>>> import numpy as np
>>> np.set_printoptions(precision=2, suppress=True, linewidth=200, legacy="1.25")
>>> s = 10 * 0.9 ** np.arange(3)
>>> O, _ = np.linalg.qr(np.array([[-1.4, 0.6, -0.4], [-0.8, 0.9, 0.4], [0.5, -1.1, -1.4]]))
>>> rng = np.random.default_rng(21281)
>>> K = rng.normal(size=(25, 3)) * s @ O
>>> print(K)
[[-18.7    8.18   5.06]
 [ -9.63 -12.51   9.99]
 [ -0.01   2.89  -6.44]
 [ 11.58   6.58  -0.01]
 [ 11.04   6.92   4.09]
 [  0.84 -21.94  -0.08]
 [ -4.51  18.78  -3.71]
 [ 13.43 -11.29  -8.34]
 [ -0.99 -28.23 -16.04]
 [  9.16  -6.82   4.44]
 [  7.01   4.08  11.8 ]
 [  3.13  15.44  -3.85]
 [ -1.49   3.39  21.41]
 [ -6.04   1.58  13.3 ]
 [ -2.59  -5.41 -17.15]
 [  5.34  -0.3    9.37]
 [ 16.07 -15.44  12.81]
 [ -3.32   3.6   -5.81]
 [-12.48   7.23  -4.47]
 [ -5.92  -2.51   5.16]
 [ 11.96 -20.01  16.17]
 [-19.01  -5.65   2.7 ]
 [ -3.48 -17.9    2.05]
 [ -3.98   5.63  -5.46]
 [-10.38  -2.42   6.52]]
>>> basis = K[[8, 2]].astype(float)
>>> for _ in range(4):
...     z = np.linalg.norm(K[:, None] - basis, axis=-1).argmin(axis=1)
...     basis = np.array([K[z == j].mean(axis=0) for j in range(2)])
... 
>>> print(z)
[1 1 1 1 1 0 1 0 0 0 1 1 1 1 1 1 0 1 1 1 0 1 0 1 1]
>>> print(basis[1] - basis[0])
[-10.04  20.46   0.79]
>>> print(round(float(np.linalg.norm(K[7] - K[20])), 2))
26.05
>>> print(round(np.linalg.norm(K) ** 2 / np.linalg.norm(K, 2) ** 2, 2))
2.16
>>> print(round(float(np.linalg.norm(K[7], 1)), 2), round(float(np.linalg.norm(K[7], np.inf)), 2))
33.06 13.43
>>> print(np.round(np.linalg.norm(K, 2), 2))
61.0
>>> print(np.round(np.linalg.norm(K, 1), 2), round(float(np.linalg.norm(K, np.inf)), 2))
234.73 48.14
>>> print(round(float(np.linalg.norm(K, "nuc")), 2))
153.95
>>> print(np.linalg.norm(K, axis=1).argmax())
8
>>> z = rng.permutation(3)
>>> out = K[:, z] * rng.choice([-1, 1], 3)
>>> print(out)
[[ -8.18 -18.7   -5.06]
 [ 12.51  -9.63  -9.99]
 [ -2.89  -0.01   6.44]
 [ -6.58  11.58   0.01]
 [ -6.92  11.04  -4.09]
 [ 21.94   0.84   0.08]
 [-18.78  -4.51   3.71]
 [ 11.29  13.43   8.34]
 [ 28.23  -0.99  16.04]
 [  6.82   9.16  -4.44]
 [ -4.08   7.01 -11.8 ]
 [-15.44   3.13   3.85]
 [ -3.39  -1.49 -21.41]
 [ -1.58  -6.04 -13.3 ]
 [  5.41  -2.59  17.15]
 [  0.3    5.34  -9.37]
 [ 15.44  16.07 -12.81]
 [ -3.6   -3.32   5.81]
 [ -7.23 -12.48   4.47]
 [  2.51  -5.92  -5.16]
 [ 20.01  11.96 -16.17]
 [  5.65 -19.01  -2.7 ]
 [ 17.9   -3.48  -2.05]
 [ -5.63  -3.98   5.46]
 [  2.42 -10.38  -6.52]]
>>> Uu, _, VT = np.linalg.svd(K.T @ out)
>>> print(z)
[1 0 2]
